% ipython --no-banner

In [1]: import numpy as np

In [2]: np.set_printoptions(precision=2, suppress=True, linewidth=160, legacy="1.25")

In [3]: def rd(a):
   ...:     return np.round(a, 2) + 0
   ...: 

In [4]: F = np.load("layer18.npy")

In [5]: print(F)
[[ 0  0  0  6  7 20 14  0  0 12  6  3  4 12]
 [ 6  9  5  0  0  3  0 16  2  0  7  2  0  2]
 [ 0  2 14  0 12 16  0  4  0  4 17  0  0 17]
 [ 0  2 12  1 14  0  0  0  0  0 11  0  0 19]
 [ 5  0  0  0  0 11  0  2  0  2  3  7  1  1]
 [ 0  9 14  0  9  0  0 10  0  0 13  0  0 14]
 [ 5  0  3  0  2 21  2  2  0  9 10 10  6  7]
 [ 0  0  0  8  2  8  6  0  0  3  0  0  0  7]
 [ 5 11  7  0  0  1  0 18  3  0  8  0  0  3]
 [ 0  8  0  0  0  0  0  8  4  0  0  0  0  1]
 [13  6  2  0  0 12  0 16  0  0  7 11  2  0]
 [ 0  4 18  0 17  8  0  2  0  0 18  0  0 22]
 [ 0  0  0  5  0  6  0  0  0  1  0  4  0  0]
 [ 0  0  0  8  0  1  0  0  0  0  0  3  0  0]
 [ 0  9 11  0  6  0  0 10  1  0 10  0  0 11]
 [ 6  0  0  5  0  0  0  0  0  0  0  6  0  0]
 [ 0  0  0  4  1  0  0  0  0  0  0  0  0  6]
 [ 0  3  1  1  1  0  0  0  0  0  1  0  0  6]
 [ 0  0  3  0  5 21  6  0  0 10 10  7  5 10]]

In [6]: rng = np.random.default_rng(7869)

In [7]: lab = rng.permutation(14)

In [8]: out = F[:, lab] * rng.choice([-1, 1], 14)

In [9]: print(out)
[[ -7  -3  12   0   6  12  20   0   6   0   4  14   0   0]
 [  0  -2   0  -5   7   2   3  -9   0  -6   0   0   2 -16]
 [-12   0   4 -14  17  17  16  -2   0   0   0   0   0  -4]
 [-14   0   0 -12  11  19   0  -2   1   0   0   0   0   0]
 [  0  -7   2   0   3   1  11   0   0  -5   1   0   0  -2]
 [ -9   0   0 -14  13  14   0  -9   0   0   0   0   0 -10]
 [ -2 -10   9  -3  10   7  21   0   0  -5   6   2   0  -2]
 [ -2   0   3   0   0   7   8   0   8   0   0   6   0   0]
 [  0   0   0  -7   8   3   1 -11   0  -5   0   0   3 -18]
 [  0   0   0   0   0   1   0  -8   0   0   0   0   4  -8]
 [  0 -11   0  -2   7   0  12  -6   0 -13   2   0   0 -16]
 [-17   0   0 -18  18  22   8  -4   0   0   0   0   0  -2]
 [  0  -4   1   0   0   0   6   0   5   0   0   0   0   0]
 [  0  -3   0   0   0   0   1   0   8   0   0   0   0   0]
 [ -6   0   0 -11  10  11   0  -9   0   0   0   0   1 -10]
 [  0  -6   0   0   0   0   0   0   5  -6   0   0   0   0]
 [ -1   0   0   0   0   6   0   0   4   0   0   0   0   0]
 [ -1   0   0  -1   1   6   0  -3   1   0   0   0   0   0]
 [ -5  -7  10  -3  10  10  21   0   0   0   5   6   0   0]]

In [10]: U, _, VT = np.linalg.svd(F.T @ out)

In [11]: print(lab)
[ 4 11  9  2 10 13  5  1  3  0 12  6  8  7]

In [12]: print(np.count_nonzero(F))
125

In [13]: F[19]
IndexError: index 19 is out of bounds for axis 0 with size 19


In [14]: print(np.unravel_index(np.abs(F).argmax(), F.shape))
(11, 13)

In [15]: print(np.abs(F).max())
22

In [16]: print(F.sum(axis=1))
[84 52 86 59 32 69 77 34 56 21 69 89 16 12 58 17 11 13 77]

In [17]: print(rd(np.linalg.norm(F)))
102.38

In [18]: print(rd(F.mean(axis=0)))
[2.11 3.32 4.74 2.   4.   6.74 1.47 4.63 0.53 2.16 6.37 2.79 0.95 7.26]

In [19]: print(F.shape)
(19, 14)

In [20]: out = F / np.sqrt((F ** 2).mean(axis=1, keepdims=True))

In [21]: print(np.linalg.matrix_rank(F - F.mean(axis=1, keepdims=True)))
13

In [22]: print(rd(np.linalg.norm(out, axis=1)))
[3.74 3.74 3.74 3.74 3.74 3.74 3.74 3.74 3.74 3.74 3.74 3.74 3.74 3.74 3.74 3.74 3.74 3.74 3.74]

In [23]: print(np.linalg.matrix_rank(out) == np.linalg.matrix_rank(F))
True

In [24]: out = np.c_[F[:, :5] @ np.array([[2, 1, -2, 1, -2],
    ...:     [1, 0, 0, 0, -3],
    ...:     [-3, 0, 3, 0, 3],
    ...:     [2, 2, -3, 3, -2],
    ...:     [-3, 3, 0, -3, -2]]), np.array([1, 0, 2, -1, 2, -2, -2, 1, 2, -2, 1, -2, -2, 2, 1, 0, 0, 1, -2])]

In [25]: print(out)
[[  -9   33  -18   -3  -26    1]
 [   6    6    3    6  -24    0]
 [ -76   36   42  -36   12    2]
 [ -74   44   33  -39    0   -1]
 [  10    5  -10    5  -10    2]
 [ -60   27   42  -27   -3   -2]
 [  -5   11   -1   -1   -5   -2]
 [  10   22  -24   18  -20    1]
 [   0    5   11    5  -22    2]
 [   8    0    0    0  -24   -2]
 [  26   13  -20   13  -38    1]
 [-101   51   54  -51    8   -2]
 [  10   10  -15   15  -10   -2]
 [  16   16  -24   24  -16    2]
 [ -42   18   33  -18   -6    1]
 [  22   16  -27   21  -22    0]
 [   5   11  -12    9  -10    0]
 [  -1    5    0    0  -10    1]
 [ -24   15    9  -15   -1   -2]]

In [26]: print(rd(np.linalg.lstsq(F, out[:, 0])[0]))
[ 2.  1. -3.  2. -3.  0.  0.  0.  0.  0.  0.  0.  0.  0.]

In [27]: print(rd(np.linalg.norm(out - F @ np.linalg.lstsq(F, out)[0], axis=0)))
[0.   0.   0.   0.   0.   4.36]

In [28]: print(np.linalg.matrix_rank(np.c_[F, out]))
15

In [29]: def softmax(z):
    ...:     e = np.exp(z - z.max(axis=-1, keepdims=True))
    ...:     return e / e.sum(axis=-1, keepdims=True)
    ...: 

In [30]: print(rd(softmax(10 * F[0])))
[0. 0. 0. 0. 0. 1. 0. 0. 0. 0. 0. 0. 0. 0.]

In [31]: print(rd(softmax(F[0])))
[0. 0. 0. 0. 0. 1. 0. 0. 0. 0. 0. 0. 0. 0.]

In [32]: S = F @ F.T / np.sqrt(14)

In [33]: print(rd(softmax(S)[0] @ F))
[ 0.  0.  0.  6.  7. 20. 14.  0.  0. 12.  6.  3.  4. 12.]

In [34]: E = np.array([[-4, -2, -5, -2, 2, 1, -5, 3, 3, 1, 1],
    ...:     [-5, -5, -2, 1, -3, 2, 4, 5, 3, 1, -1],
    ...:     [-3, -2, -3, -5, 4, 4, -1, 1, 4, -3, -4],
    ...:     [2, -2, 1, 2, -4, 1, -1, -2, 4, 2, 0],
    ...:     [0, -4, 4, 4, 4, 2, 5, -2, 0, 0, 3],
    ...:     [3, 3, 4, 0, 1, 4, 0, -2, -2, 1, 1],
    ...:     [-3, 1, -3, 0, 1, 4, 0, 1, -2, 4, 0]])

In [35]: E[-1] = E[0] + 4 * E[1]

In [36]: print(E)
[[ -4  -2  -5  -2   2   1  -5   3   3   1   1]
 [ -5  -5  -2   1  -3   2   4   5   3   1  -1]
 [ -3  -2  -3  -5   4   4  -1   1   4  -3  -4]
 [  2  -2   1   2  -4   1  -1  -2   4   2   0]
 [  0  -4   4   4   4   2   5  -2   0   0   3]
 [  3   3   4   0   1   4   0  -2  -2   1   1]
 [-24 -22 -13   2 -10   9  11  23  15   5  -3]]

In [37]: # looks like rank 6

In [38]: print(np.linalg.matrix_rank(E, rtol=0.1))
5

In [39]: print(np.linalg.cond(E) > 100)
True

In [40]: print(rd(np.linalg.norm(E, 2) / np.linalg.norm(E)))
0.93
